% ipython --no-banner

In [1]: import numpy as np

In [2]: np.set_printoptions(precision=1, suppress=True, linewidth=160, floatmode="fixed")

In [3]: J = np.loadtxt("case10.csv", delimiter=",")

In [4]: J
Out[4]: 
array([[  0.0,   5.0,  -4.0,   2.0,  -6.0,   2.0,  -4.0,   0.0, -12.0],
       [ -5.0,   0.0, -13.0, -15.0,  -3.0,   2.0,  -4.0,   4.0,  12.0],
       [  4.0,  13.0,   0.0,   1.0,   2.0,   8.0,   6.0,   9.0,  -2.0],
       [ -2.0,  15.0,  -1.0,   0.0,   3.0,  15.0,  -1.0, -10.0,   2.0],
       [  6.0,   3.0,  -2.0,  -3.0,   0.0,  13.0,  10.0,  -5.0,  -4.0],
       [ -2.0,  -2.0,  -8.0, -15.0, -13.0,   0.0,  -3.0,  -9.0,   6.0],
       [  4.0,   4.0,  -6.0,   1.0, -10.0,   3.0,   0.0,  -5.0,  -2.0],
       [  0.0,  -4.0,  -9.0,  10.0,   5.0,   9.0,   5.0,   0.0,  12.0],
       [ 12.0, -12.0,   2.0,  -2.0,   4.0,  -6.0,   2.0, -12.0,   0.0]])

In [5]: round(np.linalg.norm(J, 1), 1), round(np.linalg.norm(J, np.inf), 1)
Out[5]: (np.float64(58.0), np.float64(58.0))

In [6]: np.round(np.linalg.norm(J) ** 2 / np.linalg.norm(J, 2) ** 2, 1)
Out[6]: np.float64(3.6)

In [7]: np.linalg.norm(J, axis=1)
Out[7]: array([15.7, 24.7, 19.4, 23.9, 19.2, 24.3, 14.4, 21.7, 22.3])

In [8]: round(float(np.linalg.norm(J, "nuc")), 1)
Out[8]: 159.3

In [9]: np.round(np.linalg.norm(J, 2), 1)
Out[9]: np.float64(33.0)

In [10]: x = np.array([-2, 2, -2, 1, 0, 2, 2, -2, 2])

In [11]: np.round(np.linalg.eigvals(J).real, 1) + 0
Out[11]: array([0.0, 0.0, 0.0, 0.0, 0.0, 0.0, 0.0, 0.0, 0.0])

In [12]: x @ J @ x
Out[12]: np.float64(0.0)

In [13]: q = np.linalg.solve(np.eye(9) - J, np.eye(9) + J)

In [14]: np.round(q @ q.T, 1) + 0
Out[14]: 
array([[1.0, 0.0, 0.0, 0.0, 0.0, 0.0, 0.0, 0.0, 0.0],
       [0.0, 1.0, 0.0, 0.0, 0.0, 0.0, 0.0, 0.0, 0.0],
       [0.0, 0.0, 1.0, 0.0, 0.0, 0.0, 0.0, 0.0, 0.0],
       [0.0, 0.0, 0.0, 1.0, 0.0, 0.0, 0.0, 0.0, 0.0],
       [0.0, 0.0, 0.0, 0.0, 1.0, 0.0, 0.0, 0.0, 0.0],
       [0.0, 0.0, 0.0, 0.0, 0.0, 1.0, 0.0, 0.0, 0.0],
       [0.0, 0.0, 0.0, 0.0, 0.0, 0.0, 1.0, 0.0, 0.0],
       [0.0, 0.0, 0.0, 0.0, 0.0, 0.0, 0.0, 1.0, 0.0],
       [0.0, 0.0, 0.0, 0.0, 0.0, 0.0, 0.0, 0.0, 1.0]])

In [15]: np.round(np.linalg.det(q), 1)
Out[15]: np.float64(1.0)

In [16]: feats = np.load("arr.npy")

In [17]: feats
Out[17]: 
array([[0, 0, 0, 1, 0, 1, 0, 0, 0],
       [0, 0, 0, 1, 0, 1, 1, 1, 1],
       [0, 0, 0, 0, 0, 0, 0, 0, 0],
       [1, 1, 0, 0, 1, 1, 0, 0, 0],
       [0, 0, 0, 1, 0, 1, 0, 0, 1],
       [1, 1, 0, 1, 1, 0, 0, 0, 0],
       [0, 1, 0, 0, 0, 0, 0, 0, 0],
       [0, 1, 0, 0, 0, 0, 0, 0, 0],
       [0, 1, 0, 0, 1, 0, 0, 0, 0]])

In [18]: rk = np.linalg.matrix_rank(feats)

In [19]: rk
Out[19]: np.int64(7)

In [20]: N = np.linalg.svd(feats)[2][rk:].T

In [21]: np.round(N @ N.T, 1) + 0
Out[21]: 
array([[ 0.0,  0.0,  0.0,  0.0,  0.0,  0.0,  0.0,  0.0,  0.0],
       [ 0.0,  0.0,  0.0,  0.0,  0.0,  0.0,  0.0,  0.0,  0.0],
       [ 0.0,  0.0,  1.0,  0.0,  0.0,  0.0,  0.0,  0.0,  0.0],
       [ 0.0,  0.0,  0.0,  0.0,  0.0,  0.0,  0.0,  0.0,  0.0],
       [ 0.0,  0.0,  0.0,  0.0,  0.0,  0.0,  0.0,  0.0,  0.0],
       [ 0.0,  0.0,  0.0,  0.0,  0.0,  0.0,  0.0,  0.0,  0.0],
       [ 0.0,  0.0,  0.0,  0.0,  0.0,  0.0,  0.5, -0.5,  0.0],
       [ 0.0,  0.0,  0.0,  0.0,  0.0,  0.0, -0.5,  0.5,  0.0],
       [ 0.0,  0.0,  0.0,  0.0,  0.0,  0.0,  0.0,  0.0,  0.0]])

In [22]: [int(np.linalg.matrix_rank(feats[:i])) for i in range(1, len(feats) + 1)]
Out[22]: [1, 2, 2, 3, 4, 5, 6, 6, 7]

In [23]: (feats != 0).astype(int)
Out[23]: 
array([[0, 0, 0, 1, 0, 1, 0, 0, 0],
       [0, 0, 0, 1, 0, 1, 1, 1, 1],
       [0, 0, 0, 0, 0, 0, 0, 0, 0],
       [1, 1, 0, 0, 1, 1, 0, 0, 0],
       [0, 0, 0, 1, 0, 1, 0, 0, 1],
       [1, 1, 0, 1, 1, 0, 0, 0, 0],
       [0, 1, 0, 0, 0, 0, 0, 0, 0],
       [0, 1, 0, 0, 0, 0, 0, 0, 0],
       [0, 1, 0, 0, 1, 0, 0, 0, 0]])

In [24]: np.round(np.linalg.det(feats), 1)
Out[24]: np.float64(0.0)

In [25]: X = np.load("out19.npy")

In [26]: X
Out[26]: 
array([[ 2.9,  0.8,  1.7, -2.7,  2.6,  1.8,  3.0,  1.1,  0.9,  2.6,  2.9],
       [ 2.3,  0.7,  1.3, -2.3,  2.1,  1.4,  2.2,  0.7,  0.8,  2.2,  2.2],
       [ 6.2,  2.1,  4.2, -6.1,  6.2,  4.2,  6.3,  2.1,  2.1,  6.1,  5.9],
       [-3.0, -0.9, -2.0,  2.9, -2.9, -2.1, -3.1, -1.1, -1.0, -2.9, -3.0],
       [ 1.4,  0.5,  0.9, -1.2,  1.3,  0.9,  1.3,  0.6,  0.2,  1.4,  1.2],
       [-2.2, -0.8, -1.4,  2.4, -2.2, -1.6, -2.4, -0.7, -0.6, -2.3, -2.3],
       [-1.4, -0.6, -0.7,  1.3, -1.3, -0.9, -1.4, -0.7, -0.6, -1.3, -1.3],
       [ 1.4,  0.3,  1.0, -1.6,  1.5,  1.2,  1.6,  0.6,  0.6,  1.6,  1.6],
       [-1.9, -0.7, -1.1,  2.0, -2.0, -1.6, -2.1, -0.6, -0.6, -2.1, -2.0],
       [-0.8, -0.2, -0.5,  0.8, -1.0, -0.5, -1.1, -0.3, -0.2, -0.9, -0.9],
       [-5.3, -1.7, -3.5,  5.5, -5.5, -3.7, -5.4, -1.8, -1.9, -5.4, -5.5],
       [-2.2, -0.8, -1.5,  2.3, -2.0, -1.5, -2.4, -0.8, -0.7, -2.2, -2.4],
       [ 3.9,  1.0,  2.5, -3.8,  3.8,  2.4,  3.7,  1.4,  1.4,  3.5,  3.7],
       [ 2.5,  0.8,  1.9, -2.4,  2.5,  1.6,  2.4,  0.9,  0.8,  2.6,  2.5],
       [-4.9, -1.8, -3.1,  4.9, -4.9, -3.4, -4.9, -1.6, -1.7, -4.8, -4.7]])

In [27]: B = X / np.sqrt((X ** 2).mean(axis=1, keepdims=True))

In [28]: np.linalg.matrix_rank(B) == np.linalg.matrix_rank(X)
Out[28]: np.True_

In [29]: P = X @ np.linalg.solve(X.T @ X, X.T)

In [30]: np.allclose(P @ P, P)
Out[30]: True

In [31]: np.diag(P)
Out[31]: array([0.7, 0.9, 0.8, 0.4, 0.8, 0.6, 0.9, 0.8, 0.6, 0.9, 0.8, 0.7, 0.8, 0.7, 0.5])

In [32]: def softmax(z):
    ...:     e = np.exp(z - z.max(axis=-1, keepdims=True))
    ...:     return e / e.sum(axis=-1, keepdims=True)
    ...: 

In [33]: np.round(softmax(X[2]), 1) + 0
Out[33]: array([0.2, 0.0, 0.0, 0.0, 0.2, 0.0, 0.2, 0.0, 0.0, 0.2, 0.1])

In [34]: softmax(X).sum(axis=1)
Out[34]: array([1.0, 1.0, 1.0, 1.0, 1.0, 1.0, 1.0, 1.0, 1.0, 1.0, 1.0, 1.0, 1.0, 1.0, 1.0])

In [35]: np.round(softmax(10 * X[2]), 1) + 0
Out[35]: array([0.2, 0.0, 0.0, 0.0, 0.2, 0.0, 0.5, 0.0, 0.0, 0.1, 0.0])

In [36]: att = X @ X.T / np.sqrt(11)

In [37]: softmax(att).round(6).argmax(axis=1)
Out[37]: array([ 2,  2,  2, 10,  2, 10, 10,  2, 10, 10, 10, 10,  2,  2, 10])

In [38]: softmax(att)[2] @ X
Out[38]: array([ 6.2,  2.1,  4.2, -6.1,  6.2,  4.2,  6.3,  2.1,  2.1,  6.1,  5.9])

In [39]: left, sv, Vh = np.linalg.svd(X)

In [40]: sv
Out[40]: array([33.3,  0.6,  0.6,  0.5,  0.5,  0.4,  0.3,  0.3,  0.2,  0.2,  0.1])

In [41]: B = left[:, :1] @ np.diag(sv[:1]) @ Vh[:1]

In [42]: round(float(np.linalg.norm(X - B) / np.linalg.norm(X)), 1)
Out[42]: 0.0

In [43]: np.linalg.matrix_rank(B)
Out[43]: np.int64(1)
